In [1]: import numpy as np

In [2]: np.set_printoptions(precision=2, suppress=True, linewidth=160, sign=" ")

In [3]: rd = lambda a: np.round(a, 2) + 0

In [4]: E = np.loadtxt("dump.csv", delimiter=",")

In [5]: E
Out[5]: 
array([[ 1.,  0.,  0.],
       [ 0.,  1.,  0.],
       [ 0.,  0.,  1.]])

In [6]: rd(np.linalg.eigvals(E).sum().real)
Out[6]: np.float64(3.0)

In [7]: np.kron(np.eye(2, dtype=int), E)
Out[7]: 
array([[ 1.,  0.,  0.,  0.,  0.,  0.],
       [ 0.,  1.,  0.,  0.,  0.,  0.],
       [ 0.,  0.,  1.,  0.,  0.,  0.],
       [ 0.,  0.,  0.,  1.,  0.,  0.],
       [ 0.,  0.,  0.,  0.,  1.,  0.],
       [ 0.,  0.,  0.,  0.,  0.,  1.]])

In [8]: np.einsum("ij,ji->", E, E)
Out[8]: np.float64(3.0)

In [9]: rd(np.linalg.det(E.T))
Out[9]: np.float64(1.0)

In [10]: rd(np.linalg.det(E[::-1]))
Out[10]: np.float64(-1.0)

In [11]: E @ (-1.0) ** np.arange(3)
Out[11]: array([ 1., -1.,  1.])

In [12]: np.sort(np.abs(np.fft.fft(E[0]))), rd(np.sort(np.linalg.svd(E, compute_uv=False)))
Out[12]: (array([ 1.,  1.,  1.]), array([ 1.,  1.,  1.]))

In [13]: (E @ E)[0]
Out[13]: array([ 1.,  0.,  0.])

In [14]: E @ np.ones(3)
Out[14]: array([ 1.,  1.,  1.])

In [15]: x0 = np.array([1, 1, 0])

In [16]: np.linalg.norm(E @ x0) <= np.linalg.norm(E, 2) * np.linalg.norm(x0) + 1e-9
Out[16]: np.True_

In [17]: E @ (2 * x0)
Out[17]: array([ 2.,  2.,  0.])

In [18]: np.sign((E @ x0).round(6))
Out[18]: array([ 1.,  1.,  0.])

In [19]: (E * x0).sum(axis=1)
Out[19]: array([ 1.,  1.,  0.])

In [20]: E @ np.eye(3)[2]
Out[20]: array([ 0.,  0.,  1.])

In [21]: np.einsum("ij,j->i", E, x0)
Out[21]: array([ 1.,  1.,  0.])

In [22]: (E @ x0).argmax()
Out[22]: np.int64(0)

In [23]: E * x0
Out[23]: 
array([[ 1.,  0.,  0.],
       [ 0.,  1.,  0.],
       [ 0.,  0.,  0.]])

In [24]: Lm = np.linalg.cholesky(E)

In [25]: np.linalg.eigvalsh(E).min() > 0
Out[25]: np.True_

In [26]: Lm
Out[26]: 
array([[ 1.,  0.,  0.],
       [ 0.,  1.,  0.],
       [ 0.,  0.,  1.]])

In [27]: E / np.sqrt(np.outer(np.diag(E), np.diag(E)))
Out[27]: 
array([[ 1.,  0.,  0.],
       [ 0.,  1.,  0.],
       [ 0.,  0.,  1.]])

In [28]: np.prod(np.diag(Lm)) ** 2, rd(np.linalg.det(E))
Out[28]: (np.float64(1.0), np.float64(1.0))

In [29]: rng = np.random.default_rng(310)

In [30]: th = np.sort(rng.uniform(-2, 2, 19))

In [31]: mat = np.c_[th, th ** 2, th ** 3] @ np.array([[0, 5, 5], [4, 2, 5], [2, 9, 4]])

In [32]: rd(mat)
Out[32]: 
array([[  0.48, -67.48, -19.96],
       [  1.76, -46.45, -13.56],
       [  2.03, -12.44,  -4.11],
       [  1.97, -11.57,  -3.89],
       [  1.89, -10.65,  -3.66],
       [  1.42,  -6.54,  -2.65],
       [  0.79,  -3.27,  -1.8 ],
       [  0.4 ,  -1.88,  -1.3 ],
       [  0.3 ,  -1.55,  -1.15],
       [  0.2 ,  -1.21,  -0.97],
       [  0.01,  -0.19,  -0.18],
       [  0.02,   0.39,   0.4 ],
       [  0.14,   1.  ,   1.07],
       [  0.43,   1.96,   2.1 ],
       [  2.52,   7.26,   7.06],
       [  2.94,   8.3 ,   7.94],
       [  2.99,   8.42,   8.04],
       [ 23.48,  64.61,  46.44],
       [ 25.59,  70.81,  50.29]])

In [33]: x0 = np.array([6, 5, 0])

In [34]: y = mat @ x0

In [35]: rd(np.linalg.lstsq(mat, y)[0])
Out[35]: array([ 6.,  5.,  0.])

In [36]: np.linalg.solve(mat, y)
LinAlgError: Last 2 dimensions of the array must be square


In [37]: rd(np.linalg.pinv(mat) @ mat)
Out[37]: 
array([[ 1.,  0.,  0.],
       [ 0.,  1.,  0.],
       [ 0.,  0.,  1.]])

In [38]: y = y + 0.3 * rng.normal(size=19)

In [39]: rd(y)
Out[39]: 
array([-334.68, -222.23,  -50.35,  -46.06,  -41.78,  -24.06,  -12.33,   -6.66,   -5.97,   -4.36,   -0.7 ,    2.01,    6.04,   12.45,   51.42,   58.86,   60.74,
        463.38,  507.81])

In [40]: beta, *_ = np.linalg.lstsq(mat, y)

In [41]: rd(np.linalg.norm(y - mat @ beta))
Out[41]: np.float64(1.4)

In [42]: beta.round()
Out[42]: array([ 6.,  5.,  0.])

In [43]: rd(mat.T @ (y - mat @ beta))
Out[43]: array([ 0.,  0.,  0.])

In [44]: [round(float(np.linalg.norm(np.linalg.solve(mat.T @ mat + lam * np.eye(3), mat.T @ y))), 2) for lam in (0, 1, 10, 100)]
Out[44]: [7.78, 7.58, 6.61, 5.65]

In [45]: rd(beta)
Out[45]: array([ 5.96,  5.  ,  0.02])

In [46]: arr = np.loadtxt("layer1.csv", delimiter=",")

In [47]: arr
Out[47]: 
array([[ 6., -2.,  0., -5.],
       [-6.,  3.,  0.,  6.],
       [-6.,  3.,  0.,  6.],
       [ 6., -2.,  0., -5.]])

In [48]: # row 2 repeats row 1

In [49]: C2 = arr.T @ arr

In [50]: rd(np.linalg.svd(arr, compute_uv=False) ** 2)
Out[50]: array([ 290.89,    1.11,    0.  ,    0.  ])

In [51]: np.linalg.matrix_rank(C2)
Out[51]: np.int64(2)

In [52]: (arr @ arr.T).shape
Out[52]: (4, 4)

In [53]: C2
Out[53]: 
array([[ 144.,  -60.,    0., -132.],
       [ -60.,   26.,    0.,   56.],
       [   0.,    0.,    0.,    0.],
       [-132.,   56.,    0.,  122.]])

In [54]: rd(np.linalg.eigvalsh(C2)[::-1])
Out[54]: array([ 290.89,    1.11,    0.  ,    0.  ])
